>>> import numpy as np
>>> np.set_printoptions(precision=1, suppress=True, linewidth=140, floatmode="fixed")
>>> mat = 0.5 ** np.abs(np.subtract.outer(np.arange(5), np.arange(5)))
>>> mat
array([[1.0, 0.5, 0.2, 0.1, 0.1],
       [0.5, 1.0, 0.5, 0.2, 0.1],
       [0.2, 0.5, 1.0, 0.5, 0.2],
       [0.1, 0.2, 0.5, 1.0, 0.5],
       [0.1, 0.1, 0.2, 0.5, 1.0]])
>>> np.unravel_index(np.abs(mat).argmax(), mat.shape)
(np.int64(0), np.int64(0))
>>> np.abs(mat).max()
np.float64(1.0)
>>> np.linalg.svd(mat, compute_uv=False)
array([2.3, 1.2, 0.7, 0.5, 0.4])
>>> mat[5]
Traceback (most recent call last):
  File "<python-input-7>", line 1, in <module>
    mat[5]
    ~~~^^^
IndexError: index 5 is out of bounds for axis 0 with size 5
>>> mat.mean(axis=0)
array([0.4, 0.5, 0.5, 0.5, 0.4])
>>> mat.sum(axis=1)
array([1.9, 2.4, 2.5, 2.4, 1.9])
>>> np.diff(mat, axis=0)
array([[-0.5,  0.5,  0.2,  0.1,  0.1],
       [-0.2, -0.5,  0.5,  0.2,  0.1],
       [-0.1, -0.2, -0.5,  0.5,  0.2],
       [-0.1, -0.1, -0.2, -0.5,  0.5]])
>>> mat.sum(axis=0)
array([1.9, 2.4, 2.5, 2.4, 1.9])
>>> mat - mat[0]
array([[ 0.0,  0.0,  0.0,  0.0,  0.0],
       [-0.5,  0.5,  0.2,  0.1,  0.1],
       [-0.8,  0.0,  0.8,  0.4,  0.2],
       [-0.9, -0.2,  0.2,  0.9,  0.4],
       [-0.9, -0.4,  0.0,  0.4,  0.9]])
>>> np.count_nonzero(mat)
np.int64(25)
>>> np.round(np.linalg.norm(mat), 1)
np.float64(2.7)
